$ python -q
>>> import numpy as np
>>> np.set_printoptions(precision=3, suppress=True, linewidth=100, floatmode="fixed")
>>> r0 = np.array([1, -1]) + 0.5
>>> J = np.outer(r0, r0) / (r0 @ r0)
>>> print(J)
[[ 0.900 -0.300]
 [-0.300  0.100]]
>>> vec = np.array([-1, -2])
>>> print(np.eye(2) - J)
[[0.100 0.300]
 [0.300 0.900]]
>>> print(round(float((vec - J @ vec) @ (J @ vec)), 3))
0.0
>>> print(np.linalg.eigvalsh(2 * J - np.eye(2)))
[-1.000  1.000]
>>> print(J @ J @ vec)
[-0.300  0.100]
>>> Uu, sigma, VT = np.linalg.svd(J)
>>> print(np.argmax(sigma[:-1] / (sigma[1:] + 1e-6)) + 1)
1
>>> print(sigma.round(3) + 0)
[1.000 0.000]
>>> A2 = Uu[:, :1] @ np.diag(sigma[:1]) @ VT[:1]
>>> print(np.linalg.matrix_rank(J, rtol=0.05))
1
>>> print(round(np.linalg.norm(J - A2, 2), 3), np.round(sigma[1], 3))
0.0 0.0
>>> M = np.load("mat.npy")
>>> print(M)
[[-11.849  -3.810  -0.142]
 [ -2.440  -2.280   1.421]
 [ -2.031  -2.754   2.011]
 [ 10.597   5.245  -1.563]
 [ -2.953   1.146  -2.001]
 [ 16.038   6.508  -1.076]
 [ -9.995  -3.354   0.014]
 [ 13.238   4.780  -0.170]
 [ -4.784   0.726  -2.177]
 [  8.955   2.080   1.090]
 [ -2.382  -2.274   1.474]
 [  5.479   1.245   0.583]
 [  4.363  -0.210   1.516]
 [ -3.023   1.069  -1.985]
 [ 11.825   3.760   0.252]]
>>> A2 = np.c_[M[:, :2] @ np.array([[5, 2], [5, 0]]), np.array([2, -1, 3, 2, 1, 0, 3, 1, 1, -3, -1, 2, 3, -3, 2])]
>>> print(A2)
[[-78.295 -23.698   2.000]
 [-23.600  -4.880  -1.000]
 [-23.925  -4.062   3.000]
 [ 79.210  21.194   2.000]
 [ -9.035  -5.906   1.000]
 [112.730  32.076   0.000]
 [-66.745 -19.990   3.000]
 [ 90.090  26.476   1.000]
 [-20.290  -9.568   1.000]
 [ 55.175  17.910  -3.000]
 [-23.280  -4.764  -1.000]
 [ 33.620  10.958   2.000]
 [ 20.765   8.726   3.000]
 [ -9.770  -6.046  -3.000]
 [ 77.925  23.650   2.000]]
>>> print(np.round(np.linalg.norm(A2 - M @ np.linalg.lstsq(M, A2)[0], axis=0), 3) + 0)
[0.000 0.000 7.994]
>>> print(np.linalg.matrix_rank(A2))
3
>>> arr = np.load("test14.npy")
>>> print(arr)
[[ 10.861  -0.042  20.333   4.362  15.148  14.301]
 [ -2.475  -0.137   2.093   1.231   3.039  -2.213]
 [  3.032  -0.388  13.701  -7.407  -4.251   0.945]
 [  5.770  -1.918   6.537   6.103   8.574   9.117]
 [ 12.258  -0.075  24.562  -2.847   5.840  12.722]
 [ 17.518   4.281  16.676  16.413  18.344  18.175]
 [ 41.699  18.814  47.174  33.530  42.151  36.252]
 [ -0.641  -2.606   3.864  -1.064   1.403   1.201]
 [ 23.227   9.979  21.645  16.957  12.074  16.799]
 [-19.999  -3.470 -24.354  -2.901 -12.808 -21.056]
 [ -0.704  -2.704  -1.907   0.918  -2.645   0.068]
 [ 16.727  12.044  15.302  23.279  21.705  11.717]
 [ -6.845  -5.299  -6.357  -4.834  -7.954  -5.309]
 [ 20.204   3.300  20.199  15.692  19.190  21.876]
 [ -4.346  -0.834  -0.719  -5.738 -10.203  -7.536]
 [-15.229 -10.370 -16.970 -11.966 -18.417 -12.237]
 [ 19.786   0.376  15.207  14.970  14.809  22.734]
 [  6.470  -0.772   9.238   2.133   2.791   6.953]
 [ 19.132   5.826  22.170  11.736  13.384  16.771]
 [ 18.926   6.011  15.655  20.611  20.816  18.850]
 [ -7.988  -8.227   0.107 -16.207 -15.193  -6.271]]
>>> # rank 5
>>> gram = arr.T @ arr
>>> print(np.linalg.matrix_rank(gram))
5
>>> print(np.round(np.linalg.svd(arr, compute_uv=False) ** 2, 3) + 0)
[25373.355  1367.644   319.069   168.595    58.417     0.000]
>>> print(np.diag(gram))
[5509.926  932.635 6859.522 3853.789 5212.712 4918.497]
>>> print(np.round(np.linalg.eigvalsh(gram)[::-1], 3) + 0)
[25373.355  1367.644   319.069   168.595    58.417     0.000]
>>> print((arr @ arr.T).shape)
(21, 21)
>>> d = np.linalg.norm(M[:, None] - M[None], axis=-1)
>>> print(np.unravel_index(d.round(6).argmax(), d.shape))
(np.int64(0), np.int64(5))
>>> print(np.flatnonzero(d[13] < d.mean() / 2))
[ 1  4  8 10 13]
>>> print(d.shape)
(15, 15)
>>> print((d + 1e9 * np.eye(15)).round(6).argmin(axis=1))
[ 6 10 10 14 13  7  0 14 13 14  1 12 11  4  7]
>>> Uu, sigma, VT = np.linalg.svd(arr)
>>> print(np.argmax(sigma[:-1] / (sigma[1:] + 1e-6)) + 1)
5
>>> print(sigma.round(3) + 0)
[159.290  36.982  17.863  12.984   7.643   0.000]
>>> A2 = Uu[:, :5] @ np.diag(sigma[:5]) @ VT[:5]
>>> print(round(np.abs(arr - A2).max(), 3))
0.0
>>> cent = arr[[6, 11]].astype(float)
>>> for _ in range(7):
...     lab = np.linalg.norm(arr[:, None] - cent, axis=-1).argmin(axis=1)
...     cent = np.array([arr[lab == j].mean(axis=0) for j in range(2)])
... 
>>> print(lab)
[1 1 1 1 1 1 0 1 1 1 1 1 1 1 1 1 1 1 1 1 1]
>>> print(np.abs(cent[1] - cent[0]).argmax())
2
>>> print(cent[1] - cent[0])
[-35.914 -18.565 -39.325 -29.458 -37.869 -30.372]
>>> print(np.bincount(lab))
[ 1 20]
>>> K = np.loadtxt("a.csv", delimiter=",")
>>> print(K)
[[0.000 1.000 1.000 0.000 1.000 1.000 2.000]
 [1.000 0.000 1.000 1.000 0.000 1.000 1.000]
 [1.000 1.000 0.000 1.000 1.000 0.000 1.000]
 [0.000 1.000 1.000 0.000 1.000 1.000 0.000]
 [1.000 0.000 1.000 1.000 0.000 1.000 1.000]
 [1.000 1.000 0.000 1.000 1.000 0.000 1.000]
 [2.000 1.000 1.000 0.000 1.000 1.000 0.000]]
>>> evals, V = np.linalg.eigh(K)
>>> vec = np.array([-2, -1, -1, -1, -2, -1, 0])
>>> print(np.abs(K).sum(axis=1).max(), np.round(np.abs(evals).max(), 3))
6.0 5.236
>>> print((np.sign(V[:, -1].round(6)) == np.sign(V[0, -1].round(6))).astype(int))
[1 1 1 1 1 1 1]
>>> print(np.round(np.linalg.eigvalsh(K[1:, 1:]), 3) + 0)
[-2.000 -2.000  0.000  0.000  0.000  4.000]
>>> print(vec @ K @ vec / (vec @ vec), round(float(evals[0]), 3), round(float(evals[-1]), 3))
3.5 -2.0 5.236
>>> print(vec @ K @ vec)
42.0
>>> print(V * np.abs(evals) @ V.T)
[[2.400 0.600 0.600 0.800 0.600 0.600 0.400]
 [0.600 1.400 0.400 0.200 1.400 0.400 0.600]
 [0.600 0.400 1.400 0.200 0.400 1.400 0.600]
 [0.800 0.200 0.200 1.600 0.200 0.200 0.800]
 [0.600 1.400 0.400 0.200 1.400 0.400 0.600]
 [0.600 0.400 1.400 0.200 0.400 1.400 0.600]
 [0.400 0.600 0.600 0.800 0.600 0.600 2.400]]
>>> lab = arr[:, 2] > np.median(arr[:, 2])
>>> r0 = arr[lab].mean(axis=0) - arr[~lab].mean(axis=0)
>>> print(r0)
[23.939  9.390 23.235 19.082 23.407 22.323]
>>> print((((arr - arr.mean(axis=0)) @ r0 > 0) == lab).mean())
1.0
>>> print(((arr - arr.mean(axis=0)) @ r0 > 0).astype(int))
[1 0 0 0 1 1 1 0 1 0 0 1 0 1 0 0 1 0 1 1 0]
>>> print([round(float(np.linalg.det(K[:i, :i])), 2) + 0 for i in range(1, 8)])
[0.0, -1.0, 2.0, 0.0, 0.0, 0.0, 0.0]
>>> print(round(np.linalg.eigvalsh(K).min(), 3))
-2.0
>>> mat = np.loadtxt("case4.csv", delimiter=",")
>>> print(mat)
[[  1.000   5.000   1.000   5.000   2.000]
 [ -4.000   1.000  -1.000   0.000   0.000]
 [ -2.000  -1.000  -2.000   3.000   2.000]
 [ -3.000  -5.000  -4.000   8.000   7.000]
 [ -4.000  -1.000   0.000   5.000   5.000]
 [ -5.000  -1.000   5.000  10.000   2.000]
 [ -3.000  -2.000   6.000  15.000   1.000]
 [  2.000  -2.000  11.000  12.000   6.000]
 [ -3.000   1.000  14.000  13.000   5.000]
 [ -7.000   6.000  17.000  13.000   6.000]
 [-11.000   6.000  16.000  11.000   3.000]
 [ -9.000  11.000  18.000  16.000   5.000]
 [-14.000  13.000  19.000  19.000   7.000]
 [-16.000  13.000  20.000  22.000   9.000]
 [-20.000  13.000  25.000  22.000  11.000]
 [-22.000  12.000  28.000  25.000   6.000]
 [-23.000  14.000  26.000  21.000  11.000]
 [-21.000  15.000  30.000  17.000  11.000]
 [-23.000  16.000  31.000  13.000  15.000]
 [-27.000  14.000  28.000  18.000  12.000]
 [-24.000  15.000  25.000  23.000  16.000]
 [-22.000  14.000  29.000  21.000  18.000]
 [-21.000   9.000  26.000  19.000  17.000]
 [-21.000   8.000  23.000  14.000  17.000]
 [-20.000  13.000  20.000  18.000  19.000]
 [-21.000  16.000  23.000  20.000  22.000]
 [-25.000  13.000  25.000  25.000  23.000]
 [-24.000  13.000  22.000  24.000  22.000]
 [-22.000  14.000  18.000  21.000  24.000]
 [-22.000  18.000  22.000  21.000  28.000]]
>>> Q, r_ = np.linalg.qr(mat)
>>> print(Q.shape, r_.shape)
(30, 5) (5, 5)
>>> print(np.round(Q.T @ Q, 3) + 0)
[[1.000 0.000 0.000 0.000 0.000]
 [0.000 1.000 0.000 0.000 0.000]
 [0.000 0.000 1.000 0.000 0.000]
 [0.000 0.000 0.000 1.000 0.000]
 [0.000 0.000 0.000 0.000 1.000]]
>>> print(round(float(abs(r_[0, 0])), 3), np.round(np.linalg.norm(mat[:, 0]), 3))
94.128 94.128
>>> print(np.trace(Q @ Q.T))
5.0
